>>> import numpy as np
>>> np.set_printoptions(precision=2, suppress=True, linewidth=160)
>>> rd = lambda a: np.round(a, 2) + 0
>>> out = np.array([[7, 4, 1, 1, 1, 0, 7, 7, 5, 7],
...     [8, 2, 9, 7, 4, 7, 7, 6, 9, 6],
...     [4, 2, 1, 6, 4, 9, 2, 0, 1, 9],
...     [2, 8, 7, 5, 2, 6, 9, 9, 0, 4],
...     [1, 9, 9, 2, 4, 0, 8, 5, 5, 7],
...     [6, 5, 3, 1, 5, 3, 4, 0, 9, 0],
...     [2, 3, 9, 2, 5, 6, 9, 0, 1, 1],
...     [0, 2, 1, 4, 2, 4, 7, 7, 9, 8],
...     [5, 9, 1, 3, 7, 4, 7, 1, 3, 0],
...     [2, 7, 9, 6, 4, 4, 4, 9, 3, 0]])
>>> K = out - out.T
>>> print(K)
[[ 0 -4 -3 -1  0 -6  5  7  0  5]
 [ 4  0  7 -1 -5  2  4  4  0 -1]
 [ 3 -7  0 -1 -5  6 -7 -1  0  0]
 [ 1  1  1  0  0  5  7  5 -3 -2]
 [ 0  5  5  0  0 -5  3  3 -2  3]
 [ 6 -2 -6 -5  5  0 -2 -4  5 -4]
 [-5 -4  7 -7 -3  2  0 -7 -6 -3]
 [-7 -4  1 -5 -3  4  7  0  8 -1]
 [ 0  0  0  3  2 -5  6 -8  0 -3]
 [-5  1  0  2 -3  4  3  1  3  0]]
>>> x0 = np.array([-2, 1, 1, -2, 0, 0, 0, 0, 0, -1])
>>> print(rd(np.linalg.svd(K, compute_uv=False)))
[19.24 19.24 15.49 15.49 10.79 10.79  7.38  7.38  0.9   0.9 ]
>>> q = np.linalg.solve(np.eye(10) - K, np.eye(10) + K)
>>> print(rd(np.linalg.det(q)))
1.0
>>> q, V = np.linalg.qr(K[:, :5])[0], np.linalg.qr(K[:, 5:])[0]
>>> sig = np.linalg.svd(q.T @ V, compute_uv=False)
>>> print(rd(sig))
[0.97 0.96 0.6  0.41 0.29]
>>> print(rd(np.linalg.norm(q @ q.T - V @ V.T, 2)))
0.96
>>> print((sig > 0.9).sum())
2
>>> F = np.load("block8.npy")
>>> print(F)
[[-5.91  6.36 -3.45 -0.37 -2.66 -0.37  2.29 -0.24]
 [-0.95 -3.17 -5.78 -3.56 -3.14  3.43  4.29  1.71]
 [ 6.13 -6.85  2.33  0.98 -2.21 -0.58  0.6   1.89]
 [ 0.67  4.38 -4.6   3.23  6.7  -1.01 -1.36  1.01]
 [-1.55  2.47  5.48  2.13  1.99 -6.44  2.05 -2.72]
 [-2.9   3.28 -7.74  2.4  -3.14 -1.13 -2.01  0.14]
 [ 2.5  -0.59 -0.82 -0.76 -6.78 -0.81 -0.45  6.73]
 [ 0.79  0.27  5.09 -0.82 -2.24  1.04 -8.05 -1.34]
 [-5.11 -3.5   1.31 -1.99 -4.21  2.67  4.36  3.48]
 [-1.07 -1.67  0.48  6.15 -0.14 -1.74 -5.75  4.69]
 [ 5.79  2.85 -4.26  0.96  1.99  5.86  0.23  0.91]
 [-1.35  0.01  5.91  3.19 -4.7  -2.43  1.06 -4.89]
 [ 1.55 -0.59 -3.83  4.25 -4.5  -4.61 -2.65 -3.99]
 [-1.57  5.51  2.52 -0.16  5.38  4.36 -2.85 -2.18]
 [-5.36  2.66  3.68  0.56  0.92 -0.98  5.32 -4.5 ]
 [ 3.26  1.81 -3.7   1.37  3.18  5.08 -5.83  0.74]
 [-0.96  3.84  4.51 -0.81  2.99  0.81 -2.42 -6.92]
 [-1.06  3.6  -4.47 -2.2   3.83  3.49 -0.8  -5.8 ]
 [ 3.08  1.33  0.19 -2.98 -1.23  0.97  2.79  8.34]
 [-2.8   0.79  0.45 -7.5   0.84 -0.86 -1.9   5.48]
 [ 1.18  3.38  3.5  -3.31 -1.54  7.25 -2.81 -1.04]
 [ 3.65 -2.49 -1.24  4.83 -1.88  7.15 -0.02 -0.95]]
>>> gram = np.cov(F, rowvar=False)
>>> print(rd(F.std(axis=0)))
[3.25 3.16 3.96 3.11 3.45 3.52 3.35 3.96]
>>> print(np.argsort(-F.std(axis=0).round(6), kind="stable"))
[7 2 5 4 6 0 1 3]
>>> print(rd(np.polyfit(F[:, 5], F[:, 6], 1)))
[-0.1  -0.54]
>>> out = np.c_[F[:, :4] @ np.array([[-3, 0, 2, 1], [-1, 0, -3, 3], [-3, 1, 1, -3], [1, 0, 0, 0]]), np.array([-2, 1, 2, -2, 1, 2, 0, 1, 1, -1, -2, 2, -2, 2, -2, -1, 1, 1, 1, 1, -2, -1])]
>>> print(rd(out))
[[ 21.35  -3.45 -34.35  23.52  -2.  ]
 [ 19.8   -5.78   1.83   6.88   1.  ]
 [-17.55   2.33  35.14 -21.41   2.  ]
 [ 10.64  -4.6  -16.4   27.61  -2.  ]
 [-12.13   5.48  -5.03 -10.58   1.  ]
 [ 31.04  -7.74 -23.38  30.16   2.  ]
 [ -5.21  -0.82   5.95   3.19   0.  ]
 [-18.73   5.09   5.86 -13.67   1.  ]
 [ 12.91   1.31   1.59 -19.54   1.  ]
 [  9.59   0.48   3.35  -7.52  -1.  ]
 [ -6.48  -4.26  -1.23  27.12  -2.  ]
 [-10.5    5.91   3.18 -19.05   2.  ]
 [ 11.68  -3.83   1.04  11.27  -2.  ]
 [ -8.52   2.52 -17.15   7.4    2.  ]
 [  2.94   3.68 -15.02  -8.42  -2.  ]
 [  0.88  -3.7   -2.61  19.79  -1.  ]
 [-15.3    4.51  -8.93  -2.97   1.  ]
 [ 10.79  -4.47 -17.39  23.15   1.  ]
 [-14.12   0.19   2.36   6.5    1.  ]
 [ -1.24   0.45  -7.52  -1.78   1.  ]
 [-20.73   3.5   -4.28   0.82  -2.  ]
 [  0.09  -1.24  13.53  -0.1   -1.  ]]
>>> print(rd(np.linalg.norm(out - F @ np.linalg.lstsq(F, out)[0], axis=0)))
[0.   0.   0.   0.   6.28]
>>> print(rd(np.linalg.norm(np.linalg.qr(F)[0].T @ out, axis=0) ** 2 / ((out ** 2).sum(axis=0) + 1e-12)))
[1.   1.   1.   1.   0.23]
>>> dist = np.linalg.norm(F[:, None] - F[None], axis=-1)
>>> print(dist.mean(axis=1).argmax())
2
>>> print(dist.shape)
(22, 22)
>>> E = np.load("run7.npy")
>>> print(E)
[[ 0  2 -2 -1  2 -1 -1]
 [-2  0  1  2  2 -2  2]
 [ 2 -1  0  3  1  1 -4]
 [ 1 -2 -3  0  3  1  1]
 [-2 -2 -1 -3  0 -1 -1]
 [ 1  2 -1 -1  1  0  0]
 [ 1 -2  4 -1  1  0  0]]
>>> print(rd(np.linalg.det(E)))
0.0
>>> print(np.allclose(E @ E.T, E.T @ E))
True
>>> print(np.linalg.matrix_power(E, 4))
[[ 432  -48  -36  312   96  264 -408]
 [ -48  500 -280   -4  -64  -76   84]
 [ -36 -280 1148  184 -380  -44   84]
 [ 312   -4  184  712  108  156 -248]
 [  96  -64 -380  108  496    0   -8]
 [ 264  -76  -44  156    0  196 -260]
 [-408   84   84 -248   -8 -260  660]]
>>> print(np.trace(E))
0
>>> m1 = np.diag(5 * np.array([1, 3, -1, -7, 7, -8, -5, -6, -2])) + np.array([[-2, -1, -1, 0, -2, -1, 2, 3, 2],
...     [3, -2, -1, 0, 2, -1, 3, 0, -2],
...     [3, 2, -3, -1, -1, 0, -3, 2, -2],
...     [-3, 0, 1, -1, 0, 1, -3, -1, -1],
...     [0, -3, -2, -1, 2, 1, 1, 1, -2],
...     [1, 2, -3, -2, 1, 3, 1, -3, 3],
...     [-3, 0, -2, 0, 0, -3, 1, -3, 3],
...     [1, -2, -3, -2, 3, -2, 0, 1, 0],
...     [2, 3, -1, 1, -2, 1, -3, 2, -2]])
>>> print(m1)
[[  3  -1  -1   0  -2  -1   2   3   2]
 [  3  13  -1   0   2  -1   3   0  -2]
 [  3   2  -8  -1  -1   0  -3   2  -2]
 [ -3   0   1 -36   0   1  -3  -1  -1]
 [  0  -3  -2  -1  37   1   1   1  -2]
 [  1   2  -3  -2   1 -37   1  -3   3]
 [ -3   0  -2   0   0  -3 -24  -3   3]
 [  1  -2  -3  -2   3  -2   0 -29   0]
 [  2   3  -1   1  -2   1  -3   2 -12]]
>>> out = m1[0, 0] * m1[1:] - np.outer(m1[1:, 0], m1[0])
>>> print(out)
[[   0   42    0    0   12    0    3   -9  -12]
 [   0    9  -21   -3    3    3  -15   -3  -12]
 [   0   -3    0 -108   -6    0   -3    6    3]
 [   0   -9   -6   -3  111    3    3    3   -6]
 [   0    7   -8   -6    5 -110    1  -12    7]
 [   0   -3   -9    0   -6  -12  -66    0   15]
 [   0   -5   -8   -6   11   -5   -2  -90   -2]
 [   0   11   -1    3   -2    5  -13    0  -40]]
>>> print(np.linalg.matrix_rank(out), np.linalg.matrix_rank(m1))
8 9
>>> print(np.flatnonzero(~out.round(6).any(axis=1)))
[]
>>> print(rd(m1[:, 0] / m1[0, 0]))
[ 1.    1.    1.   -1.    0.    0.33 -1.    0.33  0.67]
